$ python3 -q
>>> import numpy as np
>>> np.set_printoptions(suppress=True, linewidth=120)
>>> def rd(a):
...     return np.round(a, 2) + 0
... 
>>> B = np.array([[0, 0, 2], [2, 0, 1], [2, 0, 2]])
>>> E = np.triu(B, 1)
>>> E
array([[0, 0, 2],
       [0, 0, 1],
       [0, 0, 0]])
>>> # triangular: eigenvalues sit on the diagonal
>>> rd(np.trace(np.linalg.pinv(E) @ E))
np.float64(1.0)
>>> np.unique(E.round(6), axis=0).shape
(3, 3)
>>> rd(np.sort(np.linalg.eigvals(E)))
array([0., 0., 0.])
>>> np.linalg.matrix_power(E - np.diag(np.diag(E)), 3)
array([[0, 0, 0],
       [0, 0, 0],
       [0, 0, 0]])
>>> E @ E
array([[0, 0, 0],
       [0, 0, 0],
       [0, 0, 0]])
>>> Uu, sig, Vh = np.linalg.svd(E)
>>> vecs = Vh[:(sig > 1e-8).sum()]
>>> rng = np.random.default_rng(249)
>>> x = E[0] + -3 * E[2] + rng.integers(2) * np.eye(3)[0]
>>> x
array([1., 0., 2.])
>>> np.allclose(vecs.T @ vecs @ x, x)
False
>>> np.linalg.matrix_rank(np.vstack([E, x]))
np.int64(2)
>>> lab = rng.permutation(3)
>>> lab
array([0, 2, 1])
>>> B = E[lab][:, lab]
>>> np.allclose(B, E)
False
>>> np.trace(B)
np.int64(0)
>>> rd(np.linalg.det(B)), rd(np.linalg.det(E[lab]))
(np.float64(0.0), np.float64(0.0))
>>> Uu, sig, Vh = np.linalg.svd(E)
>>> rd(sig)
array([2.24, 0.  , 0.  ])
>>> B = Uu[:, :1] @ np.diag(sig[:1]) @ Vh[:1]
>>> np.linalg.matrix_rank(E, rtol=0.05)
np.int64(1)
>>> rd(np.linalg.norm(E - B, 2)), sig[1]
(np.float64(0.0), np.float64(0.0))
>>> m1 = np.load("a.npy")
>>> m1
array([[ 1, -2,  4, -8],
       [ 1, -1,  1, -1],
       [ 1,  0,  0,  0],
       [ 1,  1,  1,  1]])
>>> # row 0 dominates
>>> lab = rng.permutation(4)
>>> lab
array([0, 1, 2, 3])
>>> B = m1[lab][:, lab]
>>> rd(np.linalg.det(B)), rd(np.linalg.det(m1[lab]))
(np.float64(12.0), np.float64(12.0))
>>> np.diag(B)
array([ 1, -1,  0,  1])
>>> B
array([[ 1, -2,  4, -8],
       [ 1, -1,  1, -1],
       [ 1,  0,  0,  0],
       [ 1,  1,  1,  1]])
>>> np.trace(B)
np.int64(1)
